% python3 -q
>>> import numpy as np
>>> import numpy.linalg as la
>>> np.set_printoptions(precision=3, suppress=True, linewidth=160)
>>> arr = np.load("block9.npy")
>>> print(arr)
[[1 0 0]
 [2 1 0]
 [0 2 1]]
>>> th = np.radians(60)
>>> Rm = np.eye(3)
>>> Rm[1, 1] = Rm[0, 0] = np.cos(th)
>>> Rm[1, 0], Rm[0, 1] = -np.sin(th), np.sin(th)
>>> print(Rm)
[[ 0.5    0.866  0.   ]
 [-0.866  0.5    0.   ]
 [ 0.     0.     1.   ]]
>>> B = arr @ Rm.T
>>> B
array([[ 0.5  , -0.866,  0.   ],
       [ 1.866, -1.232,  0.   ],
       [ 1.732,  1.   ,  1.   ]])
>>> np.allclose(arr @ arr.T, B @ B.T)
True
>>> np.abs(B - arr).max(axis=0)
array([1.732, 2.232, 0.   ])
>>> np.round(la.det(Rm), 3), np.trace(Rm)
(np.float64(1.0), np.float64(2.0))
>>> vec = np.array([-5, 0, 2])
>>> target = arr @ vec
>>> beta, lr = np.zeros(3), 1 / la.norm(arr, 2) ** 2
>>> for i in range(6):
...     beta -= lr * arr.T @ (arr @ beta - target)
...     if i % 1 == 0: print(i, round(la.norm(arr @ beta - target), 3))
... 
0 4.412
1 2.24
2 1.144
3 0.599
4 0.338
5 0.226
>>> beta
array([-5.094,  0.339,  1.182])
>>> vec = np.array([0, 0, 2])
>>> target = arr @ vec
>>> target
array([0, 0, 2])
>>> print(la.solve(arr, target + arr[:, 1]))
[0. 1. 2.]
>>> X = np.load("a.npy")
>>> print(X)
[[ 1  3  2]
 [ 1  4  3]
 [ 2  7  3]
 [ 2  7  5]
 [ 5  8  6]
 [ 6  9  7]
 [ 6 12  7]
 [ 9 12  9]
 [11 15  9]
 [14 17 12]
 [15 17 13]
 [17 19 16]
 [20 21 18]
 [22 24 20]
 [24 24 20]
 [24 26 23]
 [27 26 26]
 [27 28 27]
 [30 29 30]
 [32 32 32]]
>>> B = X / np.sqrt((X ** 2).mean(axis=1, keepdims=True))
>>> B[1]
array([0.34 , 1.359, 1.019])
>>> la.norm(B, axis=1)
array([1.732, 1.732, 1.732, 1.732, 1.732, 1.732, 1.732, 1.732, 1.732, 1.732, 1.732, 1.732, 1.732, 1.732, 1.732, 1.732, 1.732, 1.732, 1.732, 1.732])
>>> la.matrix_rank(X - X.mean(axis=1, keepdims=True))
np.int64(2)
>>> print(X - X.mean(axis=1, keepdims=True))
[[-1.     1.     0.   ]
 [-1.667  1.333  0.333]
 [-2.     3.    -1.   ]
 [-2.667  2.333  0.333]
 [-1.333  1.667 -0.333]
 [-1.333  1.667 -0.333]
 [-2.333  3.667 -1.333]
 [-1.     2.    -1.   ]
 [-0.667  3.333 -2.667]
 [-0.333  2.667 -2.333]
 [ 0.     2.    -2.   ]
 [-0.333  1.667 -1.333]
 [ 0.333  1.333 -1.667]
 [ 0.     2.    -2.   ]
 [ 1.333  1.333 -2.667]
 [-0.333  1.667 -1.333]
 [ 0.667 -0.333 -0.333]
 [-0.333  0.667 -0.333]
 [ 0.333 -0.667  0.333]
 [ 0.     0.     0.   ]]
>>> Xc = X - X.mean(axis=0)
>>> Uu, s, vt = la.svd(Xc, full_matrices=False)
>>> np.round((s ** 2).sum() ** 2 / (s ** 4).sum(), 3)
np.float64(1.016)
>>> s
array([72.973,  5.541,  3.281])
>>> (np.sign(Uu[:, 0]) == np.sign(Uu[0, 0])).astype(int)
array([1, 1, 1, 1, 1, 1, 1, 1, 1, 1, 1, 0, 0, 0, 0, 0, 0, 0, 0, 0])
>>> np.abs(vt[0]).argmax()
np.int64(0)
>>> print(np.abs(vt[-1]))
[0.765 0.566 0.308]
>>> la.matrix_rank(Xc)
np.int64(3)
>>> vec = np.array([1, 3, 5])
>>> target = X @ vec
>>> np.round(la.pinv(X) @ X, 3) + 0
array([[1., 0., 0.],
       [0., 1., 0.],
       [0., 0., 1.]])
>>> la.solve(X.T @ X, X.T @ target)
array([1., 3., 5.])
>>> target
array([ 20,  28,  38,  48,  59,  68,  77,  90, 101, 125, 131, 154, 173, 194, 196, 217, 235, 246, 267, 288])
>>> la.lstsq(X, target)[0]
array([1., 3., 5.])
>>> rng = np.random.default_rng(924)
>>> target = target + 0.1 * rng.normal(size=20)
>>> print(target)
[ 20.014  28.116  38.019  48.053  59.016  68.084  77.066  89.857 101.036 125.128 130.972 153.898 172.735 194.082 196.077 217.087 234.983 245.929 266.979
 288.088]
>>> beta, *_ = la.lstsq(X, target)
>>> beta.round()
array([1., 3., 5.])
>>> round(float(la.norm(target - X @ beta)), 3)
0.412
>>> np.round(X.T @ (target - X @ beta), 3) + 0
array([0., 0., 0.])
>>> Xc = X - X.mean(axis=0)
>>> evecs = la.svd(Xc)[2][:1]
>>> B = Xc - Xc @ evecs.T @ evecs
>>> round(float(la.norm(B) / la.norm(Xc)), 3)
0.088
>>> print(np.cov(Xc @ evecs.T, rowvar=False))
280.2677344646078
>>> (Xc @ evecs.T).std(axis=0)
array([16.317])
>>> print(B.std(axis=0))
[0.594 0.882 0.971]
>>> la.norm(B, axis=1).round(6).argmax()
np.int64(8)
